>>> import numpy as np
>>> np.set_printoptions(precision=3, suppress=True, linewidth=100, sign=" ")
>>> E = np.loadtxt("data.csv", delimiter=",")
>>> E
array([[ 0.356, -0.826,  1.11 ,  0.503,  1.344, -1.386],
       [ 0.3  ,  1.4  , -0.5  , -0.2  , -0.6  , -1.   ],
       [ 0.4  , -0.9  ,  1.   ,  0.3  ,  1.5  , -1.5  ],
       [ 0.2  ,  0.1  ,  0.7  , -0.4  , -0.1  , -1.2  ]])
>>> print(np.round(E[1] @ E[0], 3))
-1.126
>>> round(np.linalg.norm(E, 1), 3), round(float(np.linalg.norm(E, np.inf)), 3)
(np.float64(5.086), 5.6)
>>> np.round(np.linalg.norm(E[1], 1), 3), round(np.linalg.norm(E[1], np.inf), 3)
(np.float64(4.0), np.float64(1.4))
>>> np.linalg.norm(E, axis=0)
array([ 0.646,  1.861,  1.724,  0.737,  2.104,  2.571])
>>> round(np.linalg.norm(E) ** 2 / np.linalg.norm(E, 2) ** 2, 3)
np.float64(1.363)
>>> rng = np.random.default_rng(80642)
>>> A2 = E + rng.integers(-2, 3, (4, 3)) @ rng.integers(-2, 3, (3, 6))
>>> print(A2)
[[ 3.356 -0.826 -3.89   2.503  0.344  5.614]
 [ 2.3   -0.6    3.5   -1.2    3.4    1.   ]
 [ 0.4   -2.9   -1.     0.3    1.5    0.5  ]
 [ 0.2    4.1   -3.3    1.6   -4.1   -1.2  ]]
>>> A2 - E
array([[ 3.,  0., -5.,  2., -1.,  7.],
       [ 2., -2.,  4., -1.,  4.,  2.],
       [ 0., -2., -2.,  0.,  0.,  2.],
       [ 0.,  4., -4.,  2., -4.,  0.]])
>>> np.abs(A2 - E).sum(axis=1)
array([ 18.,  15.,   6.,  14.])
>>> np.abs(A2).max()
np.float64(5.614)
>>> print(A2.sum(axis=0))
[ 6.256 -0.226 -4.69   3.203  1.144  5.914]
>>> round(float(np.linalg.norm(A2)), 3)
12.553
>>> np.unravel_index(np.abs(A2).argmax(), A2.shape)
(np.int64(0), np.int64(5))
>>> A2[4]
Traceback (most recent call last):
  File "<python-input-18>", line 1, in <module>
    A2[4]
    ~~^^^
IndexError: index 4 is out of bounds for axis 0 with size 4
>>> A2.sum(axis=1)
array([ 7.101,  8.4  , -1.2  , -2.7  ])
>>> np.linalg.matrix_rank(A2)
np.int64(4)
>>> print(A2.shape)
(4, 6)
